$ python -q
>>> import numpy as np
>>> import numpy.linalg as la
>>> np.set_printoptions(precision=3, suppress=True, linewidth=100, floatmode="fixed")
>>> W0 = np.loadtxt("m.csv", delimiter=",")
>>> W0
array([[-0.249, -0.308,  0.335,  0.056,  0.242],
       [ 0.307,  0.420, -0.412,  0.002, -0.410],
       [-0.734, -1.077,  1.163,  0.137,  1.151],
       [ 2.758,  3.751, -4.069,  0.036, -3.862],
       [-3.365, -5.120,  5.203,  0.085,  5.104],
       [ 0.720,  1.039, -1.106,  0.089, -1.170],
       [-2.423, -3.608,  3.647,  0.060,  3.497],
       [ 1.570,  2.149, -2.189, -0.119, -2.290],
       [ 0.109, -0.022,  0.017,  0.049, -0.016],
       [ 0.413,  0.535, -0.593, -0.085, -0.602],
       [-3.525, -5.399,  5.372,  0.145,  5.419],
       [ 0.737,  1.820, -1.577, -0.092, -1.424],
       [-3.088, -4.638,  4.411, -0.043,  4.537],
       [ 0.240,  0.330, -0.354,  0.119, -0.425],
       [ 2.600,  3.737, -3.662, -0.180, -3.799],
       [ 0.192,  0.155, -0.080, -0.192, -0.070],
       [-0.529, -0.742,  0.715, -0.013,  0.646],
       [-0.733, -0.978,  1.006, -0.115,  0.998],
       [ 0.568,  0.936, -0.795, -0.014, -0.926],
       [-0.227, -0.228,  0.243, -0.150,  0.206],
       [-2.162, -3.165,  3.324,  0.160,  3.285],
       [ 1.695,  2.341, -2.470,  0.136, -2.265],
       [ 2.807,  4.390, -4.204,  0.089, -4.423],
       [ 0.989,  1.259, -1.366, -0.177, -1.282],
       [ 0.030,  0.270, -0.196, -0.115,  0.010],
       [ 2.911,  4.235, -4.519, -0.115, -4.504]])
>>> A2 = W0 / la.norm(W0, axis=1, keepdims=True)
>>> gram = A2 @ A2.T
>>> round(np.degrees(np.arccos(np.clip(gram[21, 13], -1, 1))), 3)
np.float64(10.925)
>>> (gram - 2 * np.eye(26)).round(6).argmax(axis=1)
array([16, 14, 20, 21, 10, 22,  4, 14, 13, 23,  4, 18, 10,  5,  7, 23,  6, 12, 22, 17,  4,  3, 14,
        9, 11,  7])
>>> gram[21]
array([-0.986,  0.999, -0.994,  0.999, -0.998,  0.997, -0.999,  0.997,  0.245,  0.992, -0.998,
        0.985, -0.998,  0.982,  0.997,  0.696, -0.999, -0.999,  0.994, -0.950, -0.997,  1.000,
        0.998,  0.994,  0.720,  0.998])
>>> Xc = W0 - W0.mean(axis=0)
>>> Uu, sig, VT = la.svd(Xc, full_matrices=False)
>>> np.abs(VT[0]).argmax()
np.int64(2)
>>> np.round(sig ** 2 / (sig ** 2).sum(), 3) + 0
array([0.999, 0.001, 0.000, 0.000, 0.000])
>>> sig
array([25.399,  0.592,  0.529,  0.399,  0.355])
>>> (np.sign(Uu[:, 0]) == np.sign(Uu[0, 0])).astype(int)
array([1, 0, 1, 0, 1, 0, 1, 0, 1, 0, 1, 0, 1, 0, 0, 0, 1, 1, 0, 1, 1, 0, 0, 0, 0, 0])
>>> VT[0] * np.sign(VT[0, np.abs(VT[0]).argmax()])
array([-0.360, -0.536,  0.540,  0.008,  0.539])
>>> np.abs(Uu[:, 0]).argmax()
np.int64(10)
>>> np.searchsorted(np.cumsum(sig ** 2) / (sig ** 2).sum(), 0.9) + 1
np.int64(1)
>>> np.abs(VT[-1])
array([0.666, 0.409, 0.518, 0.096, 0.333])
